$ python -q
>>> import numpy as np
>>> import numpy.linalg as la
>>> np.set_printoptions(precision=2, suppress=True, linewidth=140)
>>> K = np.load("data.npy")
>>> print(K)
[[-0.01  0.99  0.01  1.  ]
 [ 0.02  0.98  0.03  1.01]
 [ 0.    1.    0.    0.97]
 [ 0.02  1.    0.    0.96]
 [-0.03  1.99  2.03  0.99]
 [-0.04  1.99  2.03  1.02]
 [ 0.04  2.03  2.02  1.  ]
 [ 0.    2.    2.03  0.98]
 [ 0.04 -0.02  1.01  1.99]
 [-0.05  0.    0.99  2.  ]
 [ 0.01  0.02  1.    1.98]
 [ 0.03  0.    0.98  1.95]]
>>> cen = (K - K.mean(axis=0)) / K.std(axis=0)
>>> print(np.argwhere(np.abs(cen) > 2))
[]
>>> beta = la.lstsq(np.delete(cen, 2, axis=1), cen[:, 2])[0]
>>> print(round(float(1 - np.var(cen[:, 2] - np.delete(cen, 2, axis=1) @ beta)), 2))
1.0
>>> print(np.abs(beta).argmax())
1
>>> dist = la.norm(K[:, None] - K[None], axis=-1)
>>> print(np.unravel_index(dist.round(6).argmax(), dist.shape))
(np.int64(6), np.int64(8))
>>> print((dist + 1e9 * np.eye(12)).round(6).argmin(axis=1))
[ 2  0  3  2  5  4  7  4 10 10 11 10]
>>> print(dist[6].round(6).argsort(kind="stable")[:4])
[6 7 4 5]
>>> print(la.norm(K, axis=1))
[1.41 1.41 1.39 1.39 3.01 3.02 3.03 3.01 2.23 2.23 2.22 2.18]
>>> print(np.flatnonzero(dist[6] < dist.mean() / 2))
[4 5 6 7]
>>> M = np.loadtxt("case0.csv", delimiter=",")
>>> print(M)
[[ 0.  0.  0.  0.  3.]
 [ 0.  0.  0.  0.  3.]
 [ 0.  0.  0.  0.  0.]
 [ 0.  0.  0.  0. -7.]
 [ 3.  3.  0. -7.  0.]]
>>> print(la.cond(M) > 100)
True
>>> print(round(la.norm(M, 2) / la.norm(M), 2))
0.71
>>> print(round(float(la.det(M)), 2))
0.0
>>> print((la.matrix_power((M != 0) + (M.T != 0) + np.eye(5), 5) > 0).astype(int))
[[1 1 0 1 1]
 [1 1 0 1 1]
 [0 0 1 0 0]
 [1 1 0 1 1]
 [1 1 0 1 1]]
>>> print(np.flatnonzero(la.matrix_power((M != 0) + (M.T != 0) + np.eye(5), 5)[0]))
[0 1 3 4]
>>> vals, V = la.eigh(M)
>>> print(np.round(la.eigvalsh(M @ M), 2) + 0)
[ 0.  0.  0. 67. 67.]
>>> print(la.svd(M, compute_uv=False))
[8.19 8.19 0.   0.   0.  ]
>>> print(np.round(V.T @ V, 2) + 0)
[[1. 0. 0. 0. 0.]
 [0. 1. 0. 0. 0.]
 [0. 0. 1. 0. 0.]
 [0. 0. 0. 1. 0.]
 [0. 0. 0. 0. 1.]]
>>> print(np.round(V @ np.diag(vals) @ V.T, 2) + 0)
[[ 0.  0.  0.  0.  3.]
 [ 0.  0.  0.  0.  3.]
 [ 0.  0.  0.  0.  0.]
 [ 0.  0.  0.  0. -7.]
 [ 3.  3.  0. -7.  0.]]
>>> print(np.allclose(M[:-1].T @ la.lstsq(M[:-1].T, M[-1])[0], M[-1]))
False
>>> print(np.unique(M.round(6), axis=0).shape)
(4, 5)
>>> cen = K - K.mean(axis=0)
>>> V = la.svd(cen)[2][:3]
>>> M2 = cen - cen @ V.T @ V
>>> print((cen @ V.T).std(axis=0))
[1.04 0.69 0.03]
>>> print(la.norm(M2, axis=1).round(6).argmax())
6
>>> mat = np.array([[-2.0, 1.0, -1.0, 0.0],
...     [2.0, 0.0, 0.0, 0.0],
...     [2.0, 1.0, -1.0, 0.0],
...     [0.0, -3.0, 2.0, -1.0]])
>>> Uu, sv, Vh = la.svd(mat)
>>> print(np.argmax(sv[:-1] / (sv[1:] + 1e-6)) + 1)
3
>>> print(sv.round(2) + 0)
[4.2  3.46 0.58 0.  ]
>>> M2 = Uu[:, :3] @ np.diag(sv[:3]) @ Vh[:3]
>>> print(la.matrix_rank(mat, rtol=0.05))
3
>>> print(round(np.abs(mat - M2).max(), 2))
0.0
>>> rng = np.random.default_rng(439460)
>>> idx = rng.permutation(4)
>>> print(idx)
[2 0 1 3]
>>> M2 = mat[idx][:, idx]
>>> print(np.trace(M2))
-4.0
>>> print(M2)
[[-1.  2.  1.  0.]
 [-1. -2.  1.  0.]
 [ 0.  2.  0.  0.]
 [ 2.  0. -3. -1.]]
>>> print(np.allclose(M2, mat))
False
>>> print(np.argsort(-la.norm(mat, axis=0).round(6), kind="stable")[:3])
[0 1 2]
>>> print([round(float(x), 2) for x in la.svd(mat, compute_uv=False)[:3]])
[4.2, 3.46, 0.58]
>>> Uu, sv, Vh = la.svd(mat)
>>> V = Vh[:(sv > 1e-8).sum()]
>>> x = mat[0] + -1 * mat[2] + rng.integers(2) * np.eye(4)[1]
>>> print(x)
[-4.  0.  0.  0.]
>>> print(np.allclose(V.T @ V @ x, x))
True
>>> print(np.round(la.norm(x - V.T @ V @ x), 2))
0.0
>>> ang = np.radians(60)
>>> Rm = np.eye(4)
>>> Rm[2, 2] = Rm[0, 0] = np.cos(ang)
>>> Rm[2, 0], Rm[0, 2] = -np.sin(ang), np.sin(ang)
>>> print(Rm)
[[ 0.5   0.    0.87  0.  ]
 [ 0.    1.    0.    0.  ]
 [-0.87  0.    0.5   0.  ]
 [ 0.    0.    0.    1.  ]]
>>> M2 = mat @ Rm.T
>>> print(np.round(la.svd(mat, compute_uv=False), 2) + 0, np.round(la.svd(M2, compute_uv=False), 2) + 0)
[4.2  3.46 0.58 0.  ] [4.2  3.46 0.58 0.  ]
>>> print(M2)
[[-1.87  1.    1.23  0.  ]
 [ 1.    0.   -1.73  0.  ]
 [ 0.13  1.   -2.23  0.  ]
 [ 1.73 -3.    1.   -1.  ]]
>>> print(round(float(la.det(Rm)), 2), np.trace(Rm))
1.0 3.0
>>> W0 = np.loadtxt("layer18.csv", delimiter=",")
>>> print(W0)
[[ 0.03 -0.23  2.58  0.03]
 [ 0.04 -0.47 -1.68  0.04]
 [ 0.19  0.86 -0.71 -0.03]
 [ 0.09  0.01  2.03 -0.01]
 [-0.1   0.15 -0.25  0.  ]
 [ 0.1   1.    3.24  0.03]
 [ 0.16 -0.29  1.91  0.01]
 [-0.09 -0.74  5.44  0.05]
 [-0.13  1.47  4.06  0.01]
 [ 0.   -0.53 -3.68 -0.04]
 [ 0.16  0.5  -0.84  0.01]
 [ 0.05 -0.09  1.43  0.06]
 [-0.22  0.11 -0.15 -0.05]
 [-0.09  0.67  2.33 -0.02]
 [ 0.08  0.4   0.04  0.  ]
 [-0.06  1.95  1.42  0.01]
 [ 0.06 -0.71  0.99  0.  ]
 [-0.07  1.87 -0.53  0.03]
 [ 0.07 -1.09 -5.26  0.04]
 [ 0.   -0.84 -2.94 -0.02]
 [ 0.11 -0.5  -2.29  0.03]
 [ 0.08  0.79 -1.58 -0.04]
 [ 0.1  -0.44 -1.41  0.03]
 [-0.09 -0.49 -5.47 -0.02]]
>>> cen = (W0 - W0.mean(axis=0)) / W0.std(axis=0)
>>> print(cen.std(axis=0))
[1. 1. 1. 1.]
>>> beta = la.lstsq(np.delete(cen, 1, axis=1), cen[:, 1])[0]
>>> print(beta)
[-0.07  0.42 -0.22]
>>> print(np.abs(beta).argmax())
1
>>> C = W0[[14, 23]].astype(float)
>>> for _ in range(5):
...     idx = la.norm(W0[:, None] - C, axis=-1).argmin(axis=1)
...     C = np.array([W0[idx == j].mean(axis=0) for j in range(2)])
... 
>>> print(idx)
[0 1 0 0 0 0 0 0 0 1 0 0 0 0 0 0 0 0 1 1 1 1 1 1]
>>> print(C.round(2) + 0)
[[ 0.01  0.43  1.44  0.01]
 [ 0.04 -0.45 -3.04  0.  ]]
>>> print(np.bincount(idx))
[16  8]
>>> feats = np.load("out14.npy")
>>> print(feats)
[[1.   0.5  0.25 0.12 0.06]
 [0.5  1.   0.5  0.25 0.12]
 [0.25 0.5  1.   0.5  0.25]
 [0.12 0.25 0.5  1.   0.5 ]
 [0.06 0.12 0.25 0.5  1.  ]]
>>> x = np.ones(5)
>>> for _ in range(3):
...     x = feats @ x
...     x /= la.norm(x)
...     print(round(x @ feats @ x, 2))
... 
2.25
2.26
2.26
>>> print(x)
[0.36 0.48 0.52 0.48 0.36]
>>> print(round(float(la.eigvalsh(feats)[-1]), 2))
2.26
>>> O = feats.astype(float).copy()
>>> for j in range(5):
...     O[:, j] -= O[:, :j] @ (O[:, :j].T @ O[:, j])
...     O[:, j] /= la.norm(O[:, j])
... 
>>> print(np.round(O.T @ O, 2) + 0)
[[1. 0. 0. 0. 0.]
 [0. 1. 0. 0. 0.]
 [0. 0. 1. 0. 0.]
 [0. 0. 0. 1. 0.]
 [0. 0. 0. 0. 1.]]
>>> Lm = la.cholesky(feats)
>>> print(Lm)
[[1.   0.   0.   0.   0.  ]
 [0.5  0.87 0.   0.   0.  ]
 [0.25 0.43 0.87 0.   0.  ]
 [0.12 0.22 0.43 0.87 0.  ]
 [0.06 0.1  0.22 0.43 0.87]]
>>> print(feats / np.sqrt(np.outer(np.diag(feats), np.diag(feats))))
[[1.   0.5  0.25 0.12 0.06]
 [0.5  1.   0.5  0.25 0.12]
 [0.25 0.5  1.   0.5  0.25]
 [0.12 0.25 0.5  1.   0.5 ]
 [0.06 0.12 0.25 0.5  1.  ]]
>>> print(la.eigvalsh(feats).min() > 0)
True
>>> def softmax(z):
...     e = np.exp(z - z.max(axis=-1, keepdims=True))
...     return e / e.sum(axis=-1, keepdims=True)
... 
>>> print(softmax(feats[4]))
[0.14 0.14 0.16 0.21 0.35]
>>> print(softmax(feats[4] + -3))
[0.14 0.14 0.16 0.21 0.35]
>>> print(np.round(softmax(10 * feats[4]), 2) + 0)
[0.   0.   0.   0.01 0.99]
>>> scores = feats @ feats.T / np.sqrt(5)
>>> print(softmax(scores))
[[0.25 0.23 0.2  0.17 0.16]
 [0.2  0.25 0.22 0.18 0.15]
 [0.17 0.21 0.24 0.21 0.17]
 [0.15 0.18 0.22 0.25 0.2 ]
 [0.16 0.17 0.2  0.23 0.25]]
>>> print(softmax(scores)[4] @ feats)
[0.33 0.43 0.5  0.51 0.44]
>>> print(softmax(scores + np.triu(np.full(scores.shape, -np.inf), 1)))
[[1.   0.   0.   0.   0.  ]
 [0.45 0.55 0.   0.   0.  ]
 [0.27 0.34 0.39 0.   0.  ]
 [0.19 0.23 0.27 0.31 0.  ]
 [0.16 0.17 0.2  0.23 0.25]]
>>> J = np.tril(np.array([[2, 3, 9, 2, 7, 1],
...     [2, 7, 6, 5, 5, 2],
...     [6, 8, 3, 2, 8, 2],
...     [2, 8, 8, 1, 6, 2],
...     [3, 9, 7, 8, 1, 9],
...     [8, 9, 8, 5, 0, 6]]), -1) + np.eye(6, dtype=int)
>>> print(J)
[[1 0 0 0 0 0]
 [2 1 0 0 0 0]
 [6 8 1 0 0 0]
 [2 8 8 1 0 0]
 [3 9 7 8 1 0]
 [8 9 8 5 0 1]]
>>> print(np.round(softmax(J[2] + 2), 2) + 0)
[0.12 0.88 0.   0.   0.   0.  ]
>>> print(np.round(softmax(10 * J[2]), 2) + 0)
[0. 1. 0. 0. 0. 0.]
>>> scores = J @ J.T / np.sqrt(6)
>>> print(np.round(softmax(scores)[2] @ J, 2) + 0)
[8. 9. 8. 5. 0. 1.]
>>> print(softmax(scores).round(6).argmax(axis=1))
[5 5 5 5 4 5]
>>> print(np.round(softmax(scores), 2) + 0)
[[0.03 0.05 0.25 0.05 0.07 0.55]
 [0.   0.   0.11 0.   0.01 0.87]
 [0.   0.   0.   0.   0.   1.  ]
 [0.   0.   0.   0.   0.   1.  ]
 [0.   0.   0.   0.   0.77 0.23]
 [0.   0.   0.   0.   0.   1.  ]]
>>> m1 = np.load("w.npy")
>>> print(m1)
[[ 0  0  3  0 -3]
 [ 0  0  0  0  1]
 [ 3  0  3  0  0]
 [ 2  0  0  0 -1]
 [ 0  0  0  2  0]
 [ 0 -1  0  0  0]
 [ 0  0  0  0  0]]
>>> M2 = np.c_[m1[:, :1] @ np.array([[3]]), np.array([1, -3, -3, 3, -2, 1, 1])]
>>> print(M2)
[[ 0  1]
 [ 0 -3]
 [ 9 -3]
 [ 6  3]
 [ 0 -2]
 [ 0  1]
 [ 0  1]]
>>> print(np.round(la.lstsq(m1, M2[:, 0])[0], 2) + 0)
[3. 0. 0. 0. 0.]
>>> print(np.round(la.norm(M2 - m1 @ la.lstsq(m1, M2)[0], axis=0), 2) + 0)
[0.   1.42]
>>> hat = m1 @ la.solve(m1.T @ m1, m1.T)
>>> print(la.matrix_rank(np.eye(7) - hat))
2
>>> print(np.allclose(hat @ hat, hat))
True
>>> print(np.trace(hat))
5.0
>>> print(np.diag(hat))
[0.96 0.17 0.96 0.91 1.   1.   0.  ]
>>> idx = rng.permutation(6)
>>> print(idx)
[4 0 5 3 2 1]
>>> M2 = J[idx][:, idx]
>>> print(np.round(la.det(M2), 2), np.round(la.det(J[idx]), 2))
1.0 1.0
>>> print(M2)
[[1 3 0 8 7 9]
 [0 1 0 0 0 0]
 [0 8 1 5 8 9]
 [0 2 0 1 8 8]
 [0 6 0 0 1 8]
 [0 2 0 0 0 1]]
>>> C = np.array([[-5, 0, -1, 5, 5], [2, 5, 3, -5, -4], [-4, -3, 4, -3, 0]])
>>> X = rng.normal(size=(24, 3)) @ C + np.array([1, -1, -1, -2, 1])
>>> print(X)
[[  1.76   0.78   3.23  -8.19  -3.05]
 [  2.88 -13.21   6.77 -15.58  -7.24]
 [ -6.27  -5.12  -2.58   4.95   8.27]
 [-12.23  -5.53   3.92   0.21   7.93]
 [ -1.53  -4.49  -2.85   1.97   4.54]
 [  5.62   8.32   7.53 -16.03  -9.6 ]
 [ -5.2    6.94   7.06  -7.72  -0.2 ]
 [ -8.89  -5.09  -1.96   5.99   9.95]
 [-14.13 -14.29   9.39  -7.02   4.83]
 [ -7.94  -7.35   6.23  -6.3    2.4 ]
 [  3.24  -2.56   2.89  -9.19  -4.1 ]
 [  7.03  -2.58   0.78  -9.    -5.53]
 [ -0.6    2.71   2.86  -5.74  -0.72]
 [  5.93  -7.78  -4.28  -1.83  -0.61]
 [ -0.61   4.76   9.61 -14.83  -6.19]
 [  5.66  -5.75   4.67 -13.78  -7.65]
 [ -8.96  -7.3   -8.14  14.33  15.01]
 [  2.49  -4.87  -5.55   2.76   3.38]
 [ -5.78   3.7    0.45   1.46   5.6 ]
 [ -3.02  -5.04  -5.1    6.09   7.61]
 [ -3.73  -3.26  -0.97   1.1    4.87]
 [  6.39  -4.25  -0.57  -6.88  -3.94]
 [  3.88  -8.45  -1.87  -3.77  -0.88]
 [ -2.44   3.81   1.55  -2.47   1.91]]
>>> M2 = X / la.norm(X, axis=1, keepdims=True)
>>> C2 = M2 @ M2.T
>>> print(la.norm(M2, axis=1))
[1. 1. 1. 1. 1. 1. 1. 1. 1. 1. 1. 1. 1. 1. 1. 1. 1. 1. 1. 1. 1. 1. 1. 1.]
>>> print(C2[0])
[ 1.    0.76 -0.73 -0.26 -0.64  0.94  0.64 -0.71  0.16  0.33  0.94  0.84  0.89  0.07  0.95  0.9  -0.88 -0.59 -0.41 -0.83 -0.53  0.71  0.28
  0.33]
>>> print((C2 - 2 * np.eye(24)).round(6).argmax(axis=1))
[14 15  7 20 19  0 12  2  9  8 15 21 14 22 12 10 19  4 23 16  2 11 13  6]
